% ipython --no-banner

In [1]: import numpy as np

In [2]: from numpy import linalg as LA

In [3]: np.set_printoptions(precision=2, suppress=True, linewidth=100, floatmode="fixed")

In [4]: rd = lambda a: np.round(a, 2) + 0

In [5]: F = np.load("case18.npy")

In [6]: F
Out[6]: 
array([[-12.95, -23.03, -11.86],
       [ -2.02,  -3.10,  10.04],
       [  0.92,   2.02,   6.03],
       [-16.06, -28.08,  -8.00],
       [ 17.99,  32.01,  19.93],
       [  1.02,   0.99, -16.07],
       [  1.99,   4.11,  12.00]])

In [7]: vec = np.array([0, 2, 2])

In [8]: LA.norm(F @ vec) <= LA.norm(F, 2) * LA.norm(vec) + 1e-9
Out[8]: np.True_

In [9]: np.sign((F @ vec).round(6))
Out[9]: array([-1.00,  1.00,  1.00, -1.00,  1.00, -1.00,  1.00])

In [10]: F @ np.ones(3)
Out[10]: array([-47.84,   4.92,   8.97, -52.14,  69.93, -14.06,  18.10])

In [11]: other = F / LA.norm(F, axis=1, keepdims=True)

In [12]: G = other @ other.T

In [13]: rd(np.degrees(np.arccos(np.clip(G[3, 1], -1, 1))))
Out[13]: np.float64(83.69)

In [14]: (G - 2 * np.eye(7)).round(6).argmax(axis=1)
Out[14]: array([3, 2, 6, 0, 6, 0, 2])

In [15]: rd(LA.norm(other, axis=1))
Out[15]: array([1.00, 1.00, 1.00, 1.00, 1.00, 1.00, 1.00])

In [16]: (np.abs(G) > 0.9).astype(int)
Out[16]: 
array([[1, 0, 0, 1, 1, 0, 0],
       [0, 1, 0, 0, 0, 1, 0],
       [0, 0, 1, 0, 0, 1, 1],
       [1, 0, 0, 1, 1, 0, 0],
       [1, 0, 0, 1, 1, 0, 0],
       [0, 1, 1, 0, 0, 1, 1],
       [0, 0, 1, 0, 0, 1, 1]])

In [17]: O, V = LA.qr(F[:, :2])[0], LA.qr(F[:, 2:])[0]

In [18]: sig = LA.svd(O.T @ V, compute_uv=False)

In [19]: rd(sig)
Out[19]: array([0.99])

In [20]: rd(LA.norm(F, 2) / LA.norm(F))
Out[20]: np.float64(0.94)

In [21]: np.argsort(-LA.norm(F, axis=0).round(6), kind="stable")[:3]
Out[21]: array([1, 2, 0])

In [22]: [round(float(x), 2) for x in LA.svd(F, compute_uv=False)[:3]]
Out[22]: [61.53, 22.13, 0.11]

In [23]: rd(np.abs(LA.svd(F)[2][-1]))
Out[23]: array([0.87, 0.50, 0.02])

In [24]: print(round(np.log10(LA.cond(F))))
3

In [25]: proj = F @ LA.solve(F.T @ F, F.T)

In [26]: print(rd((np.eye(7) - proj) @ F))
[[0.00 0.00 0.00]
 [0.00 0.00 0.00]
 [0.00 0.00 0.00]
 [0.00 0.00 0.00]
 [0.00 0.00 0.00]
 [0.00 0.00 0.00]
 [0.00 0.00 0.00]]

In [27]: rd(np.diag(proj))
Out[27]: array([0.36, 0.48, 0.42, 0.44, 0.50, 0.48, 0.32])

In [28]: np.allclose(proj @ proj, proj)
Out[28]: True

In [29]: A = np.load("x.npy")

In [30]: A
Out[30]: 
array([[-0.48,  0.38,  1.72, -0.12],
       [-0.21,  0.36, -0.40, -0.23],
       [-0.72,  1.84, -0.84, -1.84],
       [ 0.93, -0.62, -0.56, -0.29],
       [ 0.41,  1.60, -3.68, -2.77],
       [ 0.32,  1.46, -0.76, -2.76]])

In [31]: left, sig, Vh = LA.svd(A)

In [32]: np.argmax(sig[:-1] / (sig[1:] + 1e-6)) + 1
Out[32]: np.int64(3)

In [33]: rd(sig)
Out[33]: array([6.24, 2.66, 1.34, 0.00])

In [34]: other = left[:, :3] @ np.diag(sig[:3]) @ Vh[:3]

In [35]: rd(LA.norm(A - other, 2)), rd(sig[3])
Out[35]: (np.float64(0.0), np.float64(0.0))

In [36]: LA.matrix_rank(A, rtol=0.05)
Out[36]: np.int64(3)

In [37]: rd(np.abs(A - other).max())
Out[37]: np.float64(0.0)

In [38]: LA.matrix_rank(other)
Out[38]: np.int64(3)

In [39]: vec = np.array([1, 0, 3, 0])

In [40]: rd(A @ np.ones(4))
Out[40]: array([ 1.50, -0.48, -1.56, -0.54, -4.44, -1.74])

In [41]: rd(A @ (2 * vec))
Out[41]: array([  9.36,  -2.82,  -6.48,  -1.50, -21.26,  -3.92])

In [42]: rd(np.einsum("ij,j->i", A, vec))
Out[42]: array([  4.68,  -1.41,  -3.24,  -0.75, -10.63,  -1.96])

In [43]: rd(A * vec)
Out[43]: 
array([[ -0.48,   0.00,   5.16,   0.00],
       [ -0.21,   0.00,  -1.20,   0.00],
       [ -0.72,   0.00,  -2.52,   0.00],
       [  0.93,   0.00,  -1.68,   0.00],
       [  0.41,   0.00, -11.04,   0.00],
       [  0.32,   0.00,  -2.28,   0.00]])

In [44]: rd(LA.norm(A, 2) / LA.norm(A))
Out[44]: np.float64(0.9)

In [45]: left, sig, Vh = LA.svd(A)

In [46]: V = Vh[:(sig > 1e-8).sum()]

In [47]: rng = np.random.default_rng(914662)

In [48]: vec = A[4] + -1 * A[0] + rng.integers(2) * np.eye(4)[3]

In [49]: rd(vec)
Out[49]: array([ 0.89,  1.22, -5.40, -1.65])

In [50]: rd(LA.norm(vec - V.T @ V @ vec))
Out[50]: np.float64(0.41)

In [51]: W0 = np.loadtxt("run10.csv", delimiter=",")

In [52]: W0
Out[52]: 
array([[-1.28,  1.50,  1.14,  0.24, -0.83],
       [ 1.36,  3.18,  4.07,  1.75, -0.22],
       [-0.56,  2.96,  3.25,  1.17, -0.89],
       [-1.72, -1.71, -2.49, -1.12, -0.12],
       [ 2.38,  3.36,  4.44,  2.05,  0.11],
       [ 0.89, -4.50, -4.77, -1.76,  1.09],
       [-2.12, -4.85, -5.97, -2.84,  0.28],
       [-0.37,  1.47,  1.53,  0.55, -0.48],
       [-1.77, -1.73, -2.31, -1.29, -0.19],
       [-2.87,  4.33,  4.01,  1.22, -1.78],
       [-0.96,  4.51,  4.93,  1.82, -1.08],
       [ 3.94, -4.23, -3.55, -0.92,  2.10],
       [-2.06, -0.23, -0.75, -0.57, -0.61],
       [-2.65, -1.78, -2.86, -1.61, -0.46],
       [-2.50,  2.74,  2.36,  0.66, -1.35],
       [ 2.92, -4.26, -4.05, -1.24,  1.76],
       [ 2.34,  3.35,  4.42,  2.08,  0.09],
       [-1.63,  2.79,  2.83,  0.89, -1.16]])

In [53]: other = np.c_[W0[:, :2] @ np.array([[5, 1], [3, 4]]), np.array([0, 1, 1, 1, 2, 0, 1, 0, 1, 0, 2, 2, 0, 2, 0, 1, 1, 1])]

In [54]: print(rd(other))
[[ -1.90   4.72   0.00]
 [ 16.34  14.08   1.00]
 [  6.08  11.28   1.00]
 [-13.73  -8.56   1.00]
 [ 21.98  15.82   2.00]
 [ -9.05 -17.11   0.00]
 [-25.15 -21.52   1.00]
 [  2.56   5.51   0.00]
 [-14.04  -8.69   1.00]
 [ -1.36  14.45   0.00]
 [  8.73  17.08   2.00]
 [  7.01 -12.98   2.00]
 [-10.99  -2.98   0.00]
 [-18.59  -9.77   2.00]
 [ -4.28   8.46   0.00]
 [  1.82 -14.12   1.00]
 [ 21.75  15.74   1.00]
 [  0.22   9.53   1.00]]

In [55]: print(rd(LA.norm(other - W0 @ LA.lstsq(W0, other)[0], axis=0)))
[0.00 0.00 3.74]

In [56]: rd(LA.norm(LA.qr(W0)[0].T @ other, axis=0) ** 2 / ((other ** 2).sum(axis=0) + 1e-12))
Out[56]: array([1.00, 1.00, 0.42])

In [57]: print(rd(LA.lstsq(W0, other[:, 0])[0]))
[5.00 3.00 0.00 0.00 0.00]

In [58]: LA.matrix_rank(np.c_[W0, other])
Out[58]: np.int64(6)

In [59]: print(LA.matrix_rank(other))
3

In [60]: O, _ = LA.qr(np.array([[0.4, 0.5, 0.6, 0.5],
    ...:     [-0.2, -1.0, -0.7, -1.0],
    ...:     [0.7, 1.3, -0.5, -0.8],
    ...:     [-0.6, -1.6, -1.5, -0.4]]))

In [61]: m1 = O[:, :3]

In [62]: rd(m1)
Out[62]: 
array([[-0.39, -0.47,  0.55],
       [ 0.20, -0.74,  0.15],
       [-0.68, -0.28, -0.67],
       [ 0.59, -0.39, -0.47]])

In [63]: rd(LA.norm(m1))
Out[63]: np.float64(1.73)

In [64]: rd(m1 - m1[0])
Out[64]: 
array([[ 0.00,  0.00,  0.00],
       [ 0.59, -0.26, -0.41],
       [-0.29,  0.20, -1.23],
       [ 0.98,  0.08, -1.02]])

In [65]: rd(np.abs(m1).max())
Out[65]: np.float64(0.74)

In [66]: rd(np.diff(m1, axis=0))
Out[66]: 
array([[ 0.59, -0.26, -0.41],
       [-0.88,  0.46, -0.82],
       [ 1.27, -0.12,  0.21]])

In [67]: LA.matrix_rank(m1)
Out[67]: np.int64(3)

In [68]: print(rd(m1.mean(axis=0)))
[-0.07 -0.47 -0.11]

In [69]: np.count_nonzero(m1)
Out[69]: np.int64(12)

In [70]: rd(m1.sum(axis=0))
Out[70]: array([-0.29, -1.88, -0.44])
